% python3 -q
>>> import numpy as np
>>> np.set_printoptions(precision=3, suppress=True, linewidth=100, floatmode="fixed")
>>> rnd = lambda a: np.round(a, 3) + 0
>>> feats = np.load("data.npy")
>>> feats
array([[-3, -3, -3],
       [-3, -6, -6],
       [-3, -6, -9]])
>>> w, V = np.linalg.eig(feats)
>>> rnd(np.prod(w))
np.float64(-27.0)
>>> rnd(np.sort(np.linalg.eigvals(feats.T)))
array([-15.147,  -1.929,  -0.924])
>>> out = np.array([[1, 0], [-1, 0]])
>>> basis = np.kron(out, feats)
>>> basis
array([[-3, -3, -3,  0,  0,  0],
       [-3, -6, -6,  0,  0,  0],
       [-3, -6, -9,  0,  0,  0],
       [ 3,  3,  3,  0,  0,  0],
       [ 3,  6,  6,  0,  0,  0],
       [ 3,  6,  9,  0,  0,  0]])
>>> basis.shape
(6, 6)
>>> np.linalg.matrix_rank(basis)
np.int64(3)
>>> rnd(np.linalg.norm(basis, 2)), rnd(np.linalg.norm(out, 2) * np.linalg.norm(feats, 2))
(np.float64(21.421), np.float64(21.421))
>>> out = feats[0, 0] * feats[1:] - np.outer(feats[1:, 0], feats[0])
>>> out
array([[ 0,  9,  9],
       [ 0,  9, 18]])
>>> feats[:, 0] / feats[0, 0]
array([1.000, 1.000, 1.000])
>>> np.flatnonzero(~out.round(6).any(axis=1))
array([], dtype=int64)
>>> np.linalg.matrix_rank(out), np.linalg.matrix_rank(feats)
(np.int64(2), np.int64(3))
>>> U, sig, vt = np.linalg.svd(out, full_matrices=False)
>>> U.shape, sig.shape, vt.shape
((2, 2), (2,), (2, 3))
>>> rnd(sig)
array([23.562,  3.438])
>>> rnd(np.sqrt((sig ** 2).sum())), rnd(np.linalg.norm(out))
(np.float64(23.812), np.float64(23.812))
>>> rnd(np.abs(vt[0]))
array([0.000, 0.526, 0.851])
>>> w, V = np.linalg.eigh(feats)
>>> x = np.array([1, 3, 2])
>>> np.abs(feats).sum(axis=1).max(), rnd(np.abs(w).max())
(np.int64(18), np.float64(15.147))
>>> V * np.maximum(w, 0) @ V.T
array([[0.000, 0.000, 0.000],
       [0.000, 0.000, 0.000],
       [0.000, 0.000, 0.000]])
>>> rnd(x @ feats @ x / (x @ x)), rnd(w[0]), rnd(w[-1])
(np.float64(-13.929), np.float64(-15.147), np.float64(-0.924))
